% ipython --no-banner

In [1]: import numpy as np

In [2]: import numpy.linalg as la

In [3]: np.set_printoptions(suppress=True, linewidth=120)

In [4]: rnd = lambda a: np.round(a, 2) + 0

In [5]: rng = np.random.default_rng(4522)

In [6]: th = rng.uniform(0, 2 * np.pi, 15)

In [7]: O, _ = la.qr(np.array([[-0.2, -0.3], [0.2, -0.7], [-1.9, 1.1], [-1.1, -0.2]]))

In [8]: F = 10 * np.c_[np.cos(th), np.sin(th)] @ O.T

In [9]: rnd(F)
Out[9]: 
array([[ 2.21,  5.16, -8.15,  1.45],
       [-2.76, -5.69,  7.18, -2.92],
       [-3.17, -5.99,  6.08, -4.14],
       [ 1.92,  4.85, -8.5 ,  0.75],
       [-1.81, -0.65, -7.46, -6.38],
       [ 0.83,  3.5 , -9.18, -1.69],
       [ 3.55,  6.11, -4.45,  5.5 ],
       [-3.72, -5.05, -0.71, -7.75],
       [ 3.56,  6.11, -4.36,  5.57],
       [-3.4 , -4.  , -3.04, -7.95],
       [ 1.68,  0.42,  7.66,  6.19],
       [ 2.95,  5.85, -6.71,  3.48],
       [ 1.36,  4.18, -8.97, -0.56],
       [-3.55, -4.45, -2.15, -7.94],
       [-1.08,  0.61, -8.41, -5.27]])

In [10]: rnd(F.reshape(-1, 2))
Out[10]: 
array([[ 2.21,  5.16],
       [-8.15,  1.45],
       [-2.76, -5.69],
       [ 7.18, -2.92],
       [-3.17, -5.99],
       [ 6.08, -4.14],
       [ 1.92,  4.85],
       [-8.5 ,  0.75],
       [-1.81, -0.65],
       [-7.46, -6.38],
       [ 0.83,  3.5 ],
       [-9.18, -1.69],
       [ 3.55,  6.11],
       [-4.45,  5.5 ],
       [-3.72, -5.05],
       [-0.71, -7.75],
       [ 3.56,  6.11],
       [-4.36,  5.57],
       [-3.4 , -4.  ],
       [-3.04, -7.95],
       [ 1.68,  0.42],
       [ 7.66,  6.19],
       [ 2.95,  5.85],
       [-6.71,  3.48],
       [ 1.36,  4.18],
       [-8.97, -0.56],
       [-3.55, -4.45],
       [-2.15, -7.94],
       [-1.08,  0.61],
       [-8.41, -5.27]])

In [11]: t3 = F.reshape(15, 2, -1)

In [12]: rnd(np.swapaxes(t3, 1, 2)[1])
Out[12]: 
array([[-2.76,  7.18],
       [-5.69, -2.92]])

In [13]: rnd(t3[:, 0])
Out[13]: 
array([[ 2.21,  5.16],
       [-2.76, -5.69],
       [-3.17, -5.99],
       [ 1.92,  4.85],
       [-1.81, -0.65],
       [ 0.83,  3.5 ],
       [ 3.55,  6.11],
       [-3.72, -5.05],
       [ 3.56,  6.11],
       [-3.4 , -4.  ],
       [ 1.68,  0.42],
       [ 2.95,  5.85],
       [ 1.36,  4.18],
       [-3.55, -4.45],
       [-1.08,  0.61]])

In [14]: t3.shape
Out[14]: (15, 2, 2)

In [15]: w1 = np.array([[0, 0, 1, 1], [1, 2, 1, 0], [2, 1, 1, 2], [2, 1, 2, 0]])

In [16]: b = np.array([0, 0, 0, 1])

In [17]: hid = np.maximum(F @ w1 + b, 0)

In [18]: (hid > 0).astype(int)
Out[18]: 
array([[0, 1, 1, 0],
       [1, 0, 0, 1],
       [0, 0, 0, 1],
       [0, 1, 0, 0],
       [0, 0, 0, 0],
       [0, 0, 0, 0],
       [1, 1, 1, 0],
       [0, 0, 0, 0],
       [1, 1, 1, 0],
       [0, 0, 0, 0],
       [1, 1, 1, 1],
       [0, 1, 1, 0],
       [0, 0, 0, 0],
       [0, 0, 0, 0],
       [0, 0, 0, 0]])

In [19]: rnd((hid > 0).mean(axis=0))
Out[19]: array([0.27, 0.4 , 0.33, 0.2 ])

In [20]: W2 = np.array([[0, 2, -1], [-2, -2, 1], [3, 1, -3], [1, -3, 2]])

In [21]: w1 @ W2
Out[21]: 
array([[ 4, -2, -1],
       [-1, -1, -2],
       [ 3, -3,  0],
       [ 4,  4, -7]])

In [22]: (hid @ W2).round(6).argmax(axis=1)
Out[22]: array([0, 2, 2, 2, 0, 0, 0, 0, 0, 0, 0, 0, 0, 0, 0])

In [23]: cen = F - F.mean(axis=0)

In [24]: left, sigma, Vh = la.svd(cen, full_matrices=False)

In [25]: rnd(sigma ** 2 / (sigma ** 2).sum())
Out[25]: array([0.65, 0.35, 0.  , 0.  ])

In [26]: np.abs(Vh[0]).argmax()
Out[26]: np.int64(1)

In [27]: np.searchsorted(np.cumsum(sigma ** 2) / (sigma ** 2).sum(), 0.9) + 1
Out[27]: np.int64(2)

In [28]: X = np.array([[0.61, -0.29, 0.12, -0.11, -0.23, -0.3, 0.0],
    ...:     [-0.19, -2.17, 1.12, -0.79, -1.23, -0.1, 1.12],
    ...:     [2.44, 2.12, -1.12, 0.66, 1.43, -1.37, -1.13],
    ...:     [-2.09, -2.11, 1.67, -1.35, 1.92, -2.08, 4.69],
    ...:     [4.88, 0.05, -1.89, 1.91, 0.81, -1.67, 3.06]])

In [29]: # rows and columns are dependent

In [30]: r = la.matrix_rank(X)

In [31]: r
Out[31]: np.int64(4)

In [32]: null = la.svd(X)[2][r:].T

In [33]: null.shape
Out[33]: (7, 3)

In [34]: rnd(la.norm(X, 2) / la.norm(X))
Out[34]: np.float64(0.69)

In [35]: la.cond(X) > 100
Out[35]: np.True_

In [36]: M = np.loadtxt("run14.csv", delimiter=",")

In [37]: M
Out[37]: 
array([[5., 1., 0., 0., 0., 0., 0., 0., 0., 0., 0.],
       [0., 5., 1., 0., 0., 0., 0., 0., 0., 0., 0.],
       [0., 0., 5., 1., 0., 0., 0., 0., 0., 0., 0.],
       [0., 0., 0., 5., 1., 0., 0., 0., 0., 0., 0.],
       [0., 0., 0., 0., 5., 1., 0., 0., 0., 0., 0.],
       [0., 0., 0., 0., 0., 5., 1., 0., 0., 0., 0.],
       [0., 0., 0., 0., 0., 0., 5., 1., 0., 0., 0.],
       [0., 0., 0., 0., 0., 0., 0., 5., 1., 0., 0.],
       [0., 0., 0., 0., 0., 0., 0., 0., 5., 1., 0.],
       [0., 0., 0., 0., 0., 0., 0., 0., 0., 5., 1.],
       [0., 0., 0., 0., 0., 0., 0., 0., 0., 0., 5.]])

In [38]: other = M / np.sqrt((M ** 2).mean(axis=1, keepdims=True))

In [39]: rnd(other[10])
Out[39]: array([0.  , 0.  , 0.  , 0.  , 0.  , 0.  , 0.  , 0.  , 0.  , 0.  , 3.32])

In [40]: la.matrix_rank(M - M.mean(axis=1, keepdims=True))
Out[40]: np.int64(10)

In [41]: rnd(la.norm(other, axis=1))
Out[41]: array([3.32, 3.32, 3.32, 3.32, 3.32, 3.32, 3.32, 3.32, 3.32, 3.32, 3.32])

In [42]: mat = np.load("w.npy")

In [43]: rnd(mat)
Out[43]: 
array([[ 2.78,  0.4 ,  0.17,  0.71,  0.95,  0.11, -0.85,  0.22,  0.55, -0.59],
       [ 0.4 ,  3.38,  0.07, -0.32,  0.21, -0.74,  1.03,  0.  ,  1.09,  0.04],
       [ 0.17,  0.07,  2.03,  0.76,  0.61, -0.29, -0.21, -0.91, -0.44,  1.01],
       [ 0.71, -0.32,  0.76,  2.9 ,  0.53,  0.  ,  0.35,  0.66,  0.05, -0.61],
       [ 0.95,  0.21,  0.61,  0.53,  1.79,  0.15, -0.06,  0.02,  0.18,  0.27],
       [ 0.11, -0.74, -0.29,  0.  ,  0.15,  3.94,  0.48, -0.54,  0.04, -0.54],
       [-0.85,  1.03, -0.21,  0.35, -0.06,  0.48,  3.  ,  0.11, -0.96,  0.63],
       [ 0.22,  0.  , -0.91,  0.66,  0.02, -0.54,  0.11,  3.2 ,  0.03,  0.13],
       [ 0.55,  1.09, -0.44,  0.05,  0.18,  0.04, -0.96,  0.03,  2.74,  0.28],
       [-0.59,  0.04,  1.01, -0.61,  0.27, -0.54,  0.63,  0.13,  0.28,  3.24]])

In [44]: # null space of dimension 1

In [45]: left, sigma, Vh = la.svd(mat)

In [46]: V = Vh[:(sigma > 1e-8).sum()]

In [47]: x = mat[1] + 4 * mat[7] + rng.integers(2) * np.eye(10)[7]

In [48]: rnd(x)
Out[48]: array([ 1.28,  3.39, -3.55,  2.33,  0.3 , -2.89,  1.47, 12.8 ,  1.2 ,  0.57])

In [49]: rnd(np.diag(V.T @ V))
Out[49]: array([0.99, 0.9 , 0.73, 0.87, 1.  , 0.99, 0.83, 0.96, 0.85, 0.88])

In [50]: rnd(V.T @ V)
Out[50]: 
array([[ 0.99,  0.03, -0.05,  0.03,  0.  ,  0.01, -0.04, -0.02, -0.03,  0.03],
       [ 0.03,  0.9 ,  0.17, -0.11, -0.02, -0.03,  0.13,  0.06,  0.12, -0.11],
       [-0.05,  0.17,  0.73,  0.19,  0.03,  0.05, -0.22, -0.1 , -0.2 ,  0.18],
       [ 0.03, -0.11,  0.19,  0.87, -0.02, -0.03,  0.15,  0.07,  0.14, -0.12],
       [ 0.  , -0.02,  0.03, -0.02,  1.  ,  0.  ,  0.02,  0.01,  0.02, -0.02],
       [ 0.01, -0.03,  0.05, -0.03,  0.  ,  0.99,  0.04,  0.02,  0.04, -0.03],
       [-0.04,  0.13, -0.22,  0.15,  0.02,  0.04,  0.83, -0.08, -0.16,  0.14],
       [-0.02,  0.06, -0.1 ,  0.07,  0.01,  0.02, -0.08,  0.96, -0.08,  0.07],
       [-0.03,  0.12, -0.2 ,  0.14,  0.02,  0.04, -0.16, -0.08,  0.85,  0.13],
       [ 0.03, -0.11,  0.18, -0.12, -0.02, -0.03,  0.14,  0.07,  0.13,  0.88]])

In [51]: la.matrix_rank(np.vstack([mat, x]))
Out[51]: np.int64(9)

In [52]: rnd(la.norm(x - V.T @ V @ x))
Out[52]: np.float64(0.0)
